$ ipython --no-banner

In [1]: import numpy as np

In [2]: np.set_printoptions(precision=3, suppress=True, linewidth=200)

In [3]: F = np.array([[-1.0, 0.0, 1.0], [0.0, -2.0, 0.0], [1.0, 0.0, -1.0]])

In [4]: w, evecs = np.linalg.eigh(F)

In [5]: print(evecs @ np.diag(w) @ evecs.T)
[[-1.  0.  1.]
 [ 0. -2.  0.]
 [ 1.  0. -1.]]

In [6]: np.round(np.linalg.svd(F, compute_uv=False), 3) + 0
Out[6]: array([2., 2., 0.])

In [7]: np.abs(evecs[:, -1]).round(6).argmax()
Out[7]: np.int64(0)

In [8]: w
Out[8]: array([-2., -2.,  0.])

In [9]: np.abs(evecs[:, -1])
Out[9]: array([0.707, 0.   , 0.707])

In [10]: P = np.triu(np.array([[0, 2, 0], [5, 4, 5], [0, 4, 3]]), 1) + np.eye(3)

In [11]: Y = P @ F @ np.linalg.inv(P)

In [12]: np.linalg.matrix_rank(Y)
Out[12]: np.int64(2)

In [13]: print(P @ F - F @ P)
[[ 0. -2.  0.]
 [ 5.  0.  5.]
 [ 0. -2.  0.]]

In [14]: print(np.round(np.trace(np.linalg.pinv(F) @ F), 3))
2.0

In [15]: print(np.round(F @ np.linalg.pinv(F) @ F, 3) + 0)
[[-1.  0.  1.]
 [ 0. -2.  0.]
 [ 1.  0. -1.]]

In [16]: np.allclose(F[:-1].T @ np.linalg.lstsq(F[:-1].T, F[-1])[0], F[-1])
Out[16]: True

In [17]: ang = np.radians(72)

In [18]: R = np.eye(3)

In [19]: R[1, 1] = R[0, 0] = np.cos(ang)

In [20]: R[1, 0], R[0, 1] = -np.sin(ang), np.sin(ang)

In [21]: R
Out[21]: 
array([[ 0.309,  0.951,  0.   ],
       [-0.951,  0.309,  0.   ],
       [ 0.   ,  0.   ,  1.   ]])

In [22]: Y = F @ R.T

In [23]: print(round(float(np.linalg.det(R)), 3), round(float(np.trace(R)), 3))
1.0 1.618

In [24]: np.allclose(np.linalg.norm(F, axis=1), np.linalg.norm(Y, axis=1))
Out[24]: True

In [25]: np.allclose(F @ F.T, Y @ Y.T)
Out[25]: True

In [26]: print(np.round(np.linalg.svd(F, compute_uv=False), 3) + 0, np.round(np.linalg.svd(Y, compute_uv=False), 3) + 0)
[2. 2. 0.] [2. 2. 0.]

In [27]: f = np.array([-2, 2, -1, 0])

In [28]: feats = -2 * np.eye(4) + np.outer(f, f)

In [29]: feats
Out[29]: 
array([[ 2., -4.,  2.,  0.],
       [-4.,  2., -2.,  0.],
       [ 2., -2., -1.,  0.],
       [ 0.,  0.,  0., -2.]])

In [30]: np.all(np.linalg.eigvalsh(feats) > 0)
Out[30]: np.False_

In [31]: print(F.shape)
(3, 3)

In [32]: np.linalg.rank(F)
---------------------------------------------------------------------------
AttributeError                            Traceback (most recent call last)
Cell In[32], line 1
----> 1 np.linalg.rank(F)

AttributeError: module 'numpy.linalg' has no attribute 'rank'

In [33]: f, r1 = feats[3], feats[1]

In [34]: print(f @ f)
4.0

In [35]: pr = (f @ r1) / (f @ f) * f

In [36]: np.linalg.matrix_rank(np.outer(f, r1))
Out[36]: np.int64(1)

In [37]: round(float(np.linalg.norm(f + r1) ** 2 + np.linalg.norm(f - r1) ** 2), 3)
Out[37]: 56.0

In [38]: pr
Out[38]: array([ 0.,  0.,  0., -0.])

In [39]: print(r1 - pr)
[-4.  2. -2.  0.]

In [40]: x0 = np.array([-9, -8, -9, 3])

In [41]: np.einsum("ij,j->i", feats, x0)
Out[41]: array([-4., 38.,  7., -6.])

In [42]: feats @ np.ones(4)
Out[42]: array([ 0., -4., -1., -2.])

In [43]: (feats @ x0).argmax()
Out[43]: np.int64(1)

In [44]: np.sign((feats @ x0).round(6))
Out[44]: array([-1.,  1.,  1., -1.])

In [45]: print((feats * x0).sum(axis=1))
[-4. 38.  7. -6.]

In [46]: J = np.diag(np.array([1, 5, 0, 2]))

In [47]: J
Out[47]: 
array([[1, 0, 0, 0],
       [0, 5, 0, 0],
       [0, 0, 0, 0],
       [0, 0, 0, 2]])

In [48]: np.round(np.linalg.norm(J, 2) / np.linalg.norm(J), 3)
Out[48]: np.float64(0.913)

In [49]: [round(float(x), 3) for x in np.linalg.svd(J, compute_uv=False)[:3]]
Out[49]: [5.0, 2.0, 1.0]
